$ ipython --no-banner

In [1]: import numpy as np

In [2]: np.set_printoptions(precision=3, suppress=True, linewidth=100, sign=" ")

In [3]: data = np.load("w.npy")

In [4]: data
Out[4]: 
array([[ 0.828, -0.315,  0.397,  0.823,  1.543],
       [ 0.883,  0.898,  1.352, -0.724, -0.252],
       [ 0.772, -1.634,  0.36 , -0.147, -0.762],
       [ 1.159,  0.65 , -0.819,  0.967, -0.793],
       [ 0.772, -0.03 , -1.102, -1.358,  0.587]])

In [5]: B = data / np.linalg.norm(data, axis=1, keepdims=True)

In [6]: G = B @ B.T

In [7]: np.linalg.norm(B, axis=1)
Out[7]: array([ 1.,  1.,  1.,  1.,  1.])

In [8]: np.argwhere(np.triu(np.abs(G) > 0.95, 1))
Out[8]: array([], shape=(0, 2), dtype=int64)

In [9]: print(G[1].round(3) + 0)
[ 0.  1.  0.  0.  0.]

In [10]: np.degrees(np.arccos(np.clip(G[1, 2], -1, 1)))
Out[10]: np.float64(90.0)

In [11]: x = np.array([7, 2, 5, 0, -6])

In [12]: np.einsum("ij,j->i", data, x)
Out[12]: array([-2.11 , 16.246,  8.514, 10.078, -3.686])

In [13]: data @ np.eye(5)[0]
Out[13]: array([ 0.828,  0.883,  0.772,  1.159,  0.772])

In [14]: np.sign((data @ x).round(6))
Out[14]: array([-1.,  1.,  1.,  1., -1.])

In [15]: data @ x
Out[15]: array([-2.11 , 16.246,  8.514, 10.078, -3.686])

In [16]: rng = np.random.default_rng(921938)

In [17]: lab = rng.permutation(5)

In [18]: lab
Out[18]: array([ 3,  0,  2,  4,  1])

In [19]: B = data[lab][:, lab]

In [20]: print(np.sort(np.abs(np.linalg.eigvals(B))))
[ 2.  2.  2.  2.  2.]

In [21]: print(B)
[[ 0.967  1.159 -0.819 -0.793  0.65 ]
 [ 0.823  0.828  0.397  1.543 -0.315]
 [-0.147  0.772  0.36  -0.762 -1.634]
 [-1.358  0.772 -1.102  0.587 -0.03 ]
 [-0.724  0.883  1.352 -0.252  0.898]]

In [22]: np.diag(B)
Out[22]: array([ 0.967,  0.828,  0.36 ,  0.587,  0.898])

In [23]: X = np.load("dump.npy")

In [24]: print(X)
[[-2.117  0.    -1.058 -0.883 -2.058  1.    -0.117 -1.    -2.058 -1.883  1.883]
 [-4.166  0.    -2.083  1.166 -3.083  1.    -2.166 -1.    -3.083  0.166 -0.166]
 [ 0.05   0.     0.025 -3.05  -0.975  1.     2.05  -1.    -0.975 -4.05   4.05 ]
 [-2.323  0.    -1.162 -0.677 -2.162  1.    -0.323 -1.    -2.162 -1.677  1.677]
 [ 0.043  0.     0.022 -3.043 -0.978  1.     2.043 -1.    -0.978 -4.043  4.043]
 [ 0.2    0.     0.1   -3.2   -0.9    1.     2.2   -1.    -0.9   -4.2    4.2  ]
 [ 1.242  0.     0.621 -4.242 -0.379  1.     3.242 -1.    -0.379 -5.242  5.242]
 [-4.399  0.    -2.199  1.399 -3.199  1.    -2.399 -1.    -3.199  0.399 -0.399]
 [-4.194  0.    -2.097  1.194 -3.097  1.    -2.194 -1.    -3.097  0.194 -0.194]
 [ 1.765  0.     0.883 -4.765 -0.117  1.     3.765 -1.    -0.117 -5.765  5.765]
 [-3.335  0.    -1.668  0.335 -2.668  1.    -1.335 -1.    -2.668 -0.665  0.665]
 [-2.93   0.    -1.465 -0.07  -2.465  1.    -0.93  -1.    -2.465 -1.07   1.07 ]
 [ 0.547  0.     0.273 -3.547 -0.727  1.     2.547 -1.    -0.727 -4.547  4.547]
 [-0.755  0.    -0.377 -2.245 -1.377  1.     1.245 -1.    -1.377 -3.245  3.245]
 [-0.08   0.    -0.04  -2.92  -1.04   1.     1.92  -1.    -1.04  -3.92   3.92 ]
 [-3.463  0.    -1.732  0.463 -2.732  1.    -1.463 -1.    -2.732 -0.537  0.537]
 [-1.898  0.    -0.949 -1.102 -1.949  1.     0.102 -1.    -1.949 -2.102  2.102]
 [-1.24   0.    -0.62  -1.76  -1.62   1.     0.76  -1.    -1.62  -2.76   2.76 ]
 [-1.107  0.    -0.553 -1.893 -1.553  1.     0.893 -1.    -1.553 -2.893  2.893]
 [-5.484  0.    -2.742  2.484 -3.742  1.    -3.484 -1.    -3.742  1.484 -1.484]
 [-7.618  0.    -3.809  4.618 -4.809  1.    -5.618 -1.    -4.809  3.618 -3.618]
 [-3.633  0.    -1.816  0.633 -2.816  1.    -1.633 -1.    -2.816 -0.367  0.367]
 [-6.476  0.    -3.238  3.476 -4.238  1.    -4.476 -1.    -4.238  2.476 -2.476]
 [ 1.783  0.     0.892 -4.783 -0.108  1.     3.783 -1.    -0.108 -5.783  5.783]
 [ 1.011  0.     0.506 -4.011 -0.494  1.     3.011 -1.    -0.494 -5.011  5.011]
 [-1.308  0.    -0.654 -1.692 -1.654  1.     0.692 -1.    -1.654 -2.692  2.692]
 [-1.005  0.    -0.502 -1.995 -1.502  1.     0.995 -1.    -1.502 -2.995  2.995]
 [-2.453  0.    -1.227 -0.547 -2.227  1.    -0.453 -1.    -2.227 -1.547  1.547]
 [-0.007  0.    -0.004 -2.993 -1.004  1.     1.993 -1.    -1.004 -3.993  3.993]
 [ 0.659  0.     0.329 -3.659 -0.671  1.     2.659 -1.    -0.671 -4.659  4.659]
 [-1.924  0.    -0.962 -1.076 -1.962  1.     0.076 -1.    -1.962 -2.076  2.076]
 [-1.137  0.    -0.569 -1.863 -1.569  1.     0.863 -1.    -1.569 -2.863  2.863]
 [-1.785  0.    -0.893 -1.215 -1.893  1.     0.215 -1.    -1.893 -2.215  2.215]
 [-1.1    0.    -0.55  -1.9   -1.55   1.     0.9   -1.    -1.55  -2.9    2.9  ]
 [-0.711  0.    -0.356 -2.289 -1.356  1.     1.289 -1.    -1.356 -3.289  3.289]
 [-7.075  0.    -3.537  4.075 -4.537  1.    -5.075 -1.    -4.537  3.075 -3.075]
 [-3.431  0.    -1.716  0.431 -2.716  1.    -1.431 -1.    -2.716 -0.569  0.569]
 [-1.401  0.    -0.7   -1.599 -1.7    1.     0.599 -1.    -1.7   -2.599  2.599]]

In [25]: # column 8 repeats column 4

In [26]: x = np.array([-6, -4, 6, -3, 3])

In [27]: y = data @ x

In [28]: coef, lr = np.zeros(5), 1 / np.linalg.norm(data, 2) ** 2

In [29]: for i in range(60):
    ...:     coef -= lr * data.T @ (data @ coef - y)
    ...:     if i % 10 == 0: print(i, round(np.linalg.norm(data @ coef - y), 3))
    ...: 
0 0.0
10 0.0
20 0.0
30 0.0
40 0.0
50 0.0

In [30]: coef
Out[30]: array([-6., -4.,  6., -3.,  3.])

In [31]: round(float(np.linalg.cond(data)), 3)
Out[31]: 1.0

In [32]: np.abs(np.diag(np.linalg.qr(X)[1])) > 1e-9
Out[32]: array([ True, False,  True,  True, False, False, False, False, False, False, False])

In [33]: left, sv, Vh = np.linalg.svd(X)

In [34]: vecs = Vh[:(sv > 1e-8).sum()]

In [35]: x = X[25] + -1 * X[2] + rng.integers(2) * np.eye(11)[7]

In [36]: print(x)
[-1.358  0.    -0.679  1.358 -0.679  0.    -1.358  0.    -0.679  1.358 -1.358]

In [37]: np.round(np.linalg.norm(x - vecs.T @ vecs @ x), 3)
Out[37]: np.float64(0.0)

In [38]: np.round(np.diag(vecs.T @ vecs), 3) + 0
Out[38]: array([ 0.688,  0.   ,  0.365,  0.212,  0.341,  0.072,  0.226,  0.072,  0.341,  0.341,  0.341])

In [39]: np.allclose(vecs.T @ vecs @ x, x)
Out[39]: True

In [40]: W1 = np.array([[-4, 3, 7, 3, -3],
    ...:     [7, -9, -2, 4, 6],
    ...:     [-3, -9, 1, 8, -6],
    ...:     [-1, -6, 8, 8, -4],
    ...:     [-6, -4, 3, -5, 0],
    ...:     [0, -9, -4, 7, 5],
    ...:     [4, -9, 9, 1, 6],
    ...:     [8, -5, 3, -1, -3],
    ...:     [9, -6, 3, 0, -5],
    ...:     [2, 7, -1, 0, 7],
    ...:     [-6, -6, -3, -6, 4]])

In [41]: coef = np.array([1, -2, -1, 1, -2])

In [42]: act = np.maximum(X @ W1 + coef, 0)

In [43]: (act > 0).mean(axis=0)
Out[43]: array([ 0.105,  0.368,  0.   ,  0.184,  1.   ])

In [44]: print(np.linalg.matrix_rank(act))
4

In [45]: C = np.array([[-3, -6], [-5, -9], [-9, 1], [-3, -5], [3, 0]])

In [46]: W1 @ C
Out[46]: 
array([[-84, -11],
       [ 48,  17],
       [  3,  60],
       [-75,  28],
       [ 26, 100],
       [ 75,  42],
       [-33,  61],
       [-32,   5],
       [-39,   3],
       [-11, -76],
       [105, 117]])

In [47]: print(np.round(np.linalg.svd(X, compute_uv=False), 3) + 0)
[ 34.857  29.683   0.003   0.      0.      0.      0.      0.      0.      0.      0.   ]

In [48]: np.count_nonzero(X)
Out[48]: np.int64(380)

In [49]: np.unravel_index(np.abs(X).argmax(), X.shape)
Out[49]: (np.int64(20), np.int64(0))

In [50]: M = 2 * np.eye(12) + np.eye(12, k=1)

In [51]: M
Out[51]: 
array([[ 2.,  1.,  0.,  0.,  0.,  0.,  0.,  0.,  0.,  0.,  0.,  0.],
       [ 0.,  2.,  1.,  0.,  0.,  0.,  0.,  0.,  0.,  0.,  0.,  0.],
       [ 0.,  0.,  2.,  1.,  0.,  0.,  0.,  0.,  0.,  0.,  0.,  0.],
       [ 0.,  0.,  0.,  2.,  1.,  0.,  0.,  0.,  0.,  0.,  0.,  0.],
       [ 0.,  0.,  0.,  0.,  2.,  1.,  0.,  0.,  0.,  0.,  0.,  0.],
       [ 0.,  0.,  0.,  0.,  0.,  2.,  1.,  0.,  0.,  0.,  0.,  0.],
       [ 0.,  0.,  0.,  0.,  0.,  0.,  2.,  1.,  0.,  0.,  0.,  0.],
       [ 0.,  0.,  0.,  0.,  0.,  0.,  0.,  2.,  1.,  0.,  0.,  0.],
       [ 0.,  0.,  0.,  0.,  0.,  0.,  0.,  0.,  2.,  1.,  0.,  0.],
       [ 0.,  0.,  0.,  0.,  0.,  0.,  0.,  0.,  0.,  2.,  1.,  0.],
       [ 0.,  0.,  0.,  0.,  0.,  0.,  0.,  0.,  0.,  0.,  2.,  1.],
       [ 0.,  0.,  0.,  0.,  0.,  0.,  0.,  0.,  0.,  0.,  0.,  2.]])

In [52]: # triangular

In [53]: u = np.array([0, 6, 4, 3, -5, 5, -1, -1, -8, 2, 6, 1])

In [54]: B = M + np.outer(u, np.eye(12)[9])

In [55]: round(float(np.linalg.det(B) / np.linalg.det(M)), 3), round(float(1 + np.linalg.solve(M, u)[9]), 3)
Out[55]: (0.625, 0.625)

In [56]: np.linalg.matrix_rank(np.linalg.inv(B) - np.linalg.inv(M), tol=1e-8)
Out[56]: np.int64(1)

In [57]: B
Out[57]: 
array([[ 2.,  1.,  0.,  0.,  0.,  0.,  0.,  0.,  0.,  0.,  0.,  0.],
       [ 0.,  2.,  1.,  0.,  0.,  0.,  0.,  0.,  0.,  6.,  0.,  0.],
       [ 0.,  0.,  2.,  1.,  0.,  0.,  0.,  0.,  0.,  4.,  0.,  0.],
       [ 0.,  0.,  0.,  2.,  1.,  0.,  0.,  0.,  0.,  3.,  0.,  0.],
       [ 0.,  0.,  0.,  0.,  2.,  1.,  0.,  0.,  0., -5.,  0.,  0.],
       [ 0.,  0.,  0.,  0.,  0.,  2.,  1.,  0.,  0.,  5.,  0.,  0.],
       [ 0.,  0.,  0.,  0.,  0.,  0.,  2.,  1.,  0., -1.,  0.,  0.],
       [ 0.,  0.,  0.,  0.,  0.,  0.,  0.,  2.,  1., -1.,  0.,  0.],
       [ 0.,  0.,  0.,  0.,  0.,  0.,  0.,  0.,  2., -7.,  0.,  0.],
       [ 0.,  0.,  0.,  0.,  0.,  0.,  0.,  0.,  0.,  4.,  1.,  0.],
       [ 0.,  0.,  0.,  0.,  0.,  0.,  0.,  0.,  0.,  6.,  2.,  1.],
       [ 0.,  0.,  0.,  0.,  0.,  0.,  0.,  0.,  0.,  1.,  0.,  2.]])
